$ python -q
>>> import numpy as np
>>> np.set_printoptions(suppress=True, linewidth=140)
>>> arr = np.array([[0, 0, 0, 2, 0, 3], [0, 0, 0, 3, 0, 0], [5, 2, 3, 0, 0, 3]])
>>> T = np.stack([arr, -1 * arr, arr[::-1]])
>>> (T @ arr.T).shape
(3, 3, 3)
>>> np.linalg.matrix_rank(T.reshape(3, -1))
np.int64(2)
>>> print(T.sum(axis=0))
[[5 2 3 0 0 3]
 [0 0 0 3 0 0]
 [0 0 0 2 0 3]]
>>> np.linalg.matrix_rank(T)
array([3, 3, 3])
>>> T.shape
(3, 3, 6)
>>> np.round(np.linalg.norm(T, axis=(1, 2)), 3)
array([8.307, 8.307, 8.307])
>>> np.einsum("bij,cij->bc", T, T)
array([[ 69, -69,  27],
       [-69,  69, -27],
       [ 27, -27,  69]])
>>> other = arr / np.sqrt((arr ** 2).mean(axis=1, keepdims=True))
>>> print(other[2].round(3))
[1.786 0.715 1.072 0.    0.    1.072]
>>> np.linalg.matrix_rank(other) == np.linalg.matrix_rank(arr)
np.True_
>>> np.round(np.linalg.norm(other, axis=1), 3)
array([2.449, 2.449, 2.449])
>>> cov = arr.T @ arr
>>> np.linalg.matrix_rank(cov)
np.int64(3)
>>> np.round(np.linalg.eigvalsh(cov)[::-1], 3) + 0
array([49.288, 15.745,  3.966,  0.   ,  0.   ,  0.   ])
>>> (arr @ arr.T).shape
(3, 3)
>>> data = np.load("w.npy")
>>> data
array([[ 0.,  0., -1.,  0.],
       [-2.,  1.,  0.,  0.],
       [-1.,  1.,  2.,  0.],
       [ 0.,  0.,  0.,  7.]])
>>> data[4]
Traceback (most recent call last):
  File "<python-input-21>", line 1, in <module>
    data[4]
    ~~~~^^^
IndexError: index 4 is out of bounds for axis 0 with size 4
>>> data - data[0]
array([[ 0.,  0.,  0.,  0.],
       [-2.,  1.,  1.,  0.],
       [-1.,  1.,  3.,  0.],
       [ 0.,  0.,  1.,  7.]])
>>> print(np.unravel_index(np.abs(data).argmax(), data.shape))
(np.int64(3), np.int64(3))
>>> np.count_nonzero(data)
np.int64(7)
>>> np.round(np.linalg.det(data), 3)
np.float64(7.0)
>>> data @ data
array([[ 1., -1., -2.,  0.],
       [-2.,  1.,  2.,  0.],
       [-4.,  3.,  5.,  0.],
       [ 0.,  0.,  0., 49.]])
>>> print((data != 0).astype(int))
[[0 0 1 0]
 [1 1 0 0]
 [1 1 1 0]
 [0 0 0 1]]
>>> (data + data.T) / 2
array([[ 0. , -1. , -1. ,  0. ],
       [-1. ,  1. ,  0.5,  0. ],
       [-1. ,  0.5,  2. ,  0. ],
       [ 0. ,  0. ,  0. ,  7. ]])
>>> print(np.allclose(data @ data.T, data.T @ data))
False
>>> round(np.abs(np.linalg.eigvals(data)).max(), 3)
np.float64(7.0)
>>> np.round(np.sort(np.abs(np.linalg.eigvals(data))), 3)
array([0.601, 0.601, 2.769, 7.   ])
>>> (data - data.T) / 2
array([[ 0. ,  1. ,  0. ,  0. ],
       [-1. ,  0. , -0.5,  0. ],
       [ 0. ,  0.5,  0. ,  0. ],
       [ 0. ,  0. ,  0. ,  0. ]])
>>> np.round(np.linalg.matrix_power(data, 4), 3)
array([[  11.,   -8.,  -14.,    0.],
       [ -12.,    9.,   16.,    0.],
       [ -30.,   22.,   39.,    0.],
       [   0.,    0.,    0., 2401.]])
